$ python3 -q
>>> import numpy as np
>>> np.set_printoptions(precision=1, suppress=True, linewidth=120, floatmode="fixed")
>>> rnd = lambda a: np.round(a, 1) + 0
>>> arr = np.loadtxt("arr.csv", delimiter=",")
>>> arr
array([[-2.0,  2.0,  1.0, -1.0,  2.0, -2.0, -1.0, -1.0],
       [-2.0,  2.0, -1.0,  0.0,  1.0, -2.0,  1.0,  0.0],
       [-1.0,  0.0, -1.0, -1.0,  0.0,  2.0,  2.0, -1.0],
       [-2.0,  0.0,  1.0, -1.0,  2.0,  1.0, -1.0, -2.0],
       [ 0.0, -2.0,  0.0,  0.0, -2.0,  0.0,  2.0, -2.0],
       [ 2.0, -2.0,  2.0, -2.0,  0.0, -1.0,  1.0,  0.0],
       [-2.0,  2.0,  2.0,  2.0, -1.0, -2.0,  2.0, -1.0],
       [ 1.0, -2.0,  2.0,  1.0,  1.0, -2.0, -2.0, -2.0],
       [-6.0,  6.0, -1.0, -1.0,  4.0, -6.0,  1.0, -1.0]])
>>> M2 = np.c_[arr[:, :5] @ np.array([[1, 7, 3, -1, 8],
...     [-6, -9, 8, -5, 1],
...     [-7, -8, -3, -8, -8],
...     [5, 1, 1, 9, 9],
...     [-6, 3, 5, 7, -9]]), np.array([0, 2, 2, 0, 1, 2, -2, 0, 2])]
>>> M2
array([[-38.0, -35.0,  16.0, -11.0, -49.0,   0.0],
       [-13.0, -21.0,  18.0,   7.0, -15.0,   2.0],
       [  1.0,   0.0,  -1.0,   0.0,  -9.0,   2.0],
       [-26.0, -17.0,   0.0,  -1.0, -51.0,   0.0],
       [ 24.0,  12.0, -26.0,  -4.0,  16.0,   1.0],
       [-10.0,  14.0, -18.0, -26.0, -20.0,   2.0],
       [-12.0, -49.0,   1.0, -13.0,  -3.0,  -2.0],
       [ -2.0,  13.0, -13.0,   9.0, -10.0,   0.0],
       [-64.0, -77.0,  52.0,   3.0, -79.0,   2.0]])
>>> rnd(np.linalg.lstsq(arr, M2[:, 0])[0])
array([ 1.0, -6.0, -7.0,  5.0, -6.0,  0.0,  0.0,  0.0])
>>> rnd(np.linalg.norm(np.linalg.qr(arr)[0].T @ M2, axis=0) ** 2 / ((M2 ** 2).sum(axis=0) + 1e-12))
array([1.0, 1.0, 1.0, 1.0, 1.0, 1.0])
>>> rnd(np.linalg.norm(M2 - arr @ np.linalg.lstsq(arr, M2)[0], axis=0))
array([0.0, 0.0, 0.0, 0.0, 0.0, 0.8])
>>> M2 = arr / np.sqrt((arr ** 2).mean(axis=1, keepdims=True))
>>> rnd(np.linalg.norm(M2, axis=1))
array([2.8, 2.8, 2.8, 2.8, 2.8, 2.8, 2.8, 2.8, 2.8])
>>> rnd(M2[6])
array([-1.1,  1.1,  1.1,  1.1, -0.6, -1.1,  1.1, -0.6])
>>> np.linalg.matrix_rank(M2) == np.linalg.matrix_rank(arr)
np.True_
>>> ang = np.radians(15)
>>> Rm = np.eye(8)
>>> Rm[7, 7] = Rm[1, 1] = np.cos(ang)
>>> Rm[7, 1], Rm[1, 7] = -np.sin(ang), np.sin(ang)
>>> rnd(Rm)
array([[ 1.0,  0.0,  0.0,  0.0,  0.0,  0.0,  0.0,  0.0],
       [ 0.0,  1.0,  0.0,  0.0,  0.0,  0.0,  0.0,  0.3],
       [ 0.0,  0.0,  1.0,  0.0,  0.0,  0.0,  0.0,  0.0],
       [ 0.0,  0.0,  0.0,  1.0,  0.0,  0.0,  0.0,  0.0],
       [ 0.0,  0.0,  0.0,  0.0,  1.0,  0.0,  0.0,  0.0],
       [ 0.0,  0.0,  0.0,  0.0,  0.0,  1.0,  0.0,  0.0],
       [ 0.0,  0.0,  0.0,  0.0,  0.0,  0.0,  1.0,  0.0],
       [ 0.0, -0.3,  0.0,  0.0,  0.0,  0.0,  0.0,  1.0]])
>>> M2 = arr @ Rm.T
>>> rnd(np.linalg.svd(arr, compute_uv=False)), rnd(np.linalg.svd(M2, compute_uv=False))
(array([13.1,  6.0,  5.2,  4.5,  3.6,  2.4,  0.9,  0.4]), array([13.1,  6.0,  5.2,  4.5,  3.6,  2.4,  0.9,  0.4]))
>>> rnd(np.linalg.det(Rm)), rnd(np.trace(Rm))
(np.float64(1.0), np.float64(7.9))
>>> E = np.loadtxt("x.csv", delimiter=",")
>>> E
array([[ 3.1,  3.9, -0.1,  2.0,  1.0,  0.1],
       [ 2.8,  4.0,  0.1,  2.0,  0.7,  0.1],
       [ 2.9,  3.9, -0.1,  2.2,  1.1,  0.0],
       [ 3.0,  3.8, -0.1,  1.8,  1.0,  0.1],
       [ 3.0,  3.9, -0.1,  2.1,  1.1,  0.2],
       [ 2.9,  4.1,  0.0,  2.0,  1.0, -0.1],
       [ 2.6,  4.1, -0.1,  2.1,  1.2,  0.0],
       [ 3.0,  4.2,  0.0,  2.0,  1.0,  0.1],
       [ 3.0,  4.0,  0.0,  1.9,  0.9,  0.1],
       [ 2.9,  4.0,  0.0,  2.2,  1.0,  0.1],
       [ 4.0,  4.9,  5.0,  3.9,  4.0,  0.7],
       [ 4.1,  4.8,  5.0,  4.0,  3.9,  1.2],
       [ 4.0,  5.2,  4.9,  4.0,  3.9,  1.0],
       [ 3.8,  5.0,  5.0,  4.1,  4.0,  1.0],
       [ 3.9,  4.9,  5.1,  4.0,  4.0,  1.0],
       [ 4.1,  5.1,  4.9,  4.0,  4.0,  1.2],
       [ 4.1,  5.0,  5.3,  4.1,  4.2,  1.0],
       [ 4.0,  5.2,  5.1,  4.1,  3.9,  1.0],
       [ 3.9,  4.9,  5.2,  3.9,  4.0,  1.2],
       [ 4.0,  5.0,  5.1,  4.0,  3.9,  0.9],
       [ 4.0,  1.0,  0.1,  3.2,  4.0, -0.2],
       [ 4.0,  1.0,  0.0,  3.1,  3.8,  0.3],
       [ 4.1,  1.1,  0.0,  3.2,  4.0,  0.0],
       [ 3.9,  1.2,  0.0,  2.9,  4.1,  0.0],
       [ 4.1,  1.1,  0.1,  3.0,  4.1,  0.0],
       [ 4.1,  1.0, -0.1,  3.0,  4.1,  0.1],
       [ 3.9,  0.9, -0.1,  2.8,  4.1,  0.1],
       [ 4.1,  1.0,  0.0,  2.8,  4.0, -0.2],
       [ 4.1,  1.1,  0.1,  2.9,  4.0,  0.0],
       [ 4.1,  1.0,  0.1,  3.1,  4.0,  0.1]])
>>> rng = np.random.default_rng(10)
>>> M2 = E + rng.integers(-2, 3, (30, 3)) @ rng.integers(-2, 3, (3, 6))
>>> rnd(M2)
array([[ 5.1,  4.9, -2.1, -4.0,  4.0, -4.9],
       [ 2.8,  7.0,  4.1,  4.0,  5.7,  4.1],
       [-1.1,  3.9,  3.9, 10.2,  1.1,  6.0],
       [ 3.0, -0.2, -4.1,  1.8, -7.0, -1.9],
       [ 4.0,  4.9, -0.1,  0.1,  3.1, -0.8],
       [-1.1,  2.1,  0.0,  6.0, -1.0, -0.1],
       [ 5.6,  5.1, -2.1, -3.9,  3.2, -4.0],
       [ 0.0,  1.2, -2.0,  4.0, -3.0, -1.9],
       [ 0.0,  6.0,  4.0,  5.9,  5.9,  3.1],
       [ 1.9,  8.0,  4.0,  2.2, 10.0,  1.1],
       [ 6.0,  8.9,  9.0,  3.9, 10.0,  4.7],
       [ 7.1,  7.8,  7.0,  2.0,  7.9,  3.2],
       [ 4.0,  2.2,  2.9,  6.0, -3.1,  2.0],
       [ 3.8,  5.0,  3.0,  0.1,  6.0, -4.0],
       [ 4.9,  7.9,  7.1,  2.0, 10.0,  1.0],
       [ 1.1,  5.1,  8.9, 12.0,  3.0,  8.2],
       [ 4.1,  6.0,  7.3,  6.1,  5.2,  4.0],
       [ 6.0,  4.2,  3.1,  2.1,  0.9,  0.0],
       [ 4.9,  3.9,  1.2, -2.1,  4.0, -5.8],
       [ 5.0,  7.0,  7.1,  4.0,  6.9,  2.9],
       [ 5.0, -3.0, -3.9,  3.2, -5.0, -1.2],
       [ 4.0,  4.0,  4.0,  5.1,  8.8,  4.3],
       [ 6.1,  2.1,  0.0,  1.2,  5.0,  0.0],
       [ 6.9, -0.8, -4.0, -1.1, -0.9, -3.0],
       [ 3.1, -1.9, -1.9,  5.0, -1.9,  0.0],
       [ 4.1, -2.0, -2.1,  5.0, -2.9,  1.1],
       [ 2.9,  2.9,  1.9,  2.8,  9.1,  0.1],
       [-0.9,  0.0,  2.0,  8.8,  4.0,  1.8],
       [ 7.1, -1.9, -3.9,  0.9, -4.0, -1.0],
       [ 6.1,  1.0,  0.1,  3.1,  2.0,  2.1]])
>>> rnd(np.linalg.svd(M2 - E, compute_uv=False))
array([33.4, 26.9, 11.3,  0.0,  0.0,  0.0])
>>> np.linalg.matrix_rank(M2 - E, tol=1e-8)
np.int64(3)
